$ python3 -q
>>> import numpy as np
>>> from numpy import linalg as LA
>>> np.set_printoptions(precision=3, suppress=True, linewidth=140)
>>> feats = np.loadtxt("sample11.csv", delimiter=",")
>>> feats
array([[ 2., -1.,  3., -4., -8., -3.,  0.,  0.,  0.,  0.],
       [ 0.,  5.,  7., -6., -3.,  4.,  5.,  0.,  0.,  0.],
       [-6., -4., -5.,  4., -1., -3., -4.,  0.,  0.,  0.],
       [ 8.,  1.,  5.,  9.,  6.,  8.,  4.,  0.,  0.,  0.],
       [-3.,  8.,  3., -7.,  5., -4.,  0.,  0.,  0.,  0.],
       [-2.,  0.,  0.,  3., -8.,  4.,  5.,  0.,  0.,  0.],
       [-4., -5., -4.,  5., -4.,  1., -2.,  0.,  0.,  0.],
       [ 0.,  0.,  0.,  0.,  0.,  0.,  0., -3., -2.,  2.],
       [ 0.,  0.,  0.,  0.,  0.,  0.,  0.,  1.,  0., -2.],
       [ 0.,  0.,  0.,  0.,  0.,  0.,  0.,  2.,  3.,  3.]])
>>> rng = np.random.default_rng(2970)
>>> z = rng.permutation(10)
>>> z
array([6, 7, 3, 4, 9, 1, 8, 5, 0, 2])
>>> out = feats[z][:, z]
>>> np.allclose(out, feats)
False
>>> np.sort(np.abs(LA.eigvals(out)))
array([ 0.414,  0.731,  2.   ,  2.414,  4.169,  5.008,  7.049, 10.132, 10.132, 14.69 ])
>>> np.diag(out)
array([-2., -3.,  9.,  5.,  3.,  5.,  0.,  4.,  2., -5.])
>>> out
array([[-2.,  0.,  5., -4.,  0., -5.,  0.,  1., -4., -4.],
       [ 0., -3.,  0.,  0.,  2.,  0., -2.,  0.,  0.,  0.],
       [ 4.,  0.,  9.,  6.,  0.,  1.,  0.,  8.,  8.,  5.],
       [ 0.,  0., -7.,  5.,  0.,  8.,  0., -4., -3.,  3.],
       [ 0.,  2.,  0.,  0.,  3.,  0.,  3.,  0.,  0.,  0.],
       [ 5.,  0., -6., -3.,  0.,  5.,  0.,  4.,  0.,  7.],
       [ 0.,  1.,  0.,  0., -2.,  0.,  0.,  0.,  0.,  0.],
       [ 5.,  0.,  3., -8.,  0.,  0.,  0.,  4., -2.,  0.],
       [ 0.,  0., -4., -8.,  0., -1.,  0., -3.,  2.,  3.],
       [-4.,  0.,  4., -1.,  0., -4.,  0., -3., -6., -5.]])
>>> z = rng.permutation(10)
>>> out = feats[:, z] * rng.choice([-1, 1], 10)
>>> out
array([[-0., -3., -0.,  3., -8., -0., -2., -4.,  1.,  0.],
       [-0., -7., -0., -4., -3., -5., -0., -6., -5.,  0.],
       [-0.,  5., -0.,  3., -1.,  4.,  6.,  4.,  4.,  0.],
       [-0., -5., -0., -8.,  6., -4., -8.,  9., -1.,  0.],
       [-0., -3., -0.,  4.,  5., -0.,  3., -7., -8.,  0.],
       [-0., -0., -0., -4., -8., -5.,  2.,  3., -0.,  0.],
       [-0.,  4., -0., -1., -4.,  2.,  4.,  5.,  5.,  0.],
       [-2., -0.,  2., -0.,  0., -0., -0.,  0., -0., -3.],
       [ 2., -0., -0., -0.,  0., -0., -0.,  0., -0.,  1.],
       [-3., -0., -3., -0.,  0., -0., -0.,  0., -0.,  2.]])
>>> Uu, _, Vt = LA.svd(feats.T @ out)
>>> np.round(Uu @ Vt, 3) + 0
array([[ 0.,  0.,  0.,  0.,  0.,  0., -1.,  0.,  0.,  0.],
       [ 0.,  0.,  0.,  0.,  0.,  0.,  0.,  0., -1.,  0.],
       [ 0., -1.,  0.,  0.,  0.,  0.,  0.,  0.,  0.,  0.],
       [ 0.,  0.,  0.,  0.,  0.,  0.,  0.,  1.,  0.,  0.],
       [ 0.,  0.,  0.,  0.,  1.,  0.,  0.,  0.,  0.,  0.],
       [ 0.,  0.,  0., -1.,  0.,  0.,  0.,  0.,  0.,  0.],
       [ 0.,  0.,  0.,  0.,  0., -1.,  0.,  0.,  0.,  0.],
       [ 0.,  0.,  0.,  0.,  0.,  0.,  0.,  0.,  0.,  1.],
       [ 0.,  0., -1.,  0.,  0.,  0.,  0.,  0.,  0.,  0.],
       [-1.,  0.,  0.,  0.,  0.,  0.,  0.,  0.,  0.,  0.]])
>>> np.round(LA.lstsq(feats, out)[0], 3) + 0
array([[ 0.,  0.,  0.,  0.,  0.,  0., -1.,  0.,  0.,  0.],
       [ 0.,  0.,  0.,  0.,  0.,  0.,  0.,  0., -1.,  0.],
       [ 0., -1.,  0.,  0.,  0.,  0.,  0.,  0.,  0.,  0.],
       [ 0.,  0.,  0.,  0.,  0.,  0.,  0.,  1.,  0.,  0.],
       [ 0.,  0.,  0.,  0.,  1.,  0.,  0.,  0.,  0.,  0.],
       [ 0.,  0.,  0., -1.,  0.,  0.,  0.,  0.,  0.,  0.],
       [ 0.,  0.,  0.,  0.,  0., -1.,  0.,  0.,  0.,  0.],
       [ 0.,  0.,  0.,  0.,  0.,  0.,  0.,  0.,  0.,  1.],
       [ 0.,  0., -1.,  0.,  0.,  0.,  0.,  0.,  0.,  0.],
       [-1.,  0.,  0.,  0.,  0.,  0.,  0.,  0.,  0.,  0.]])
>>> z
array([9, 2, 8, 5, 4, 6, 0, 3, 1, 7])
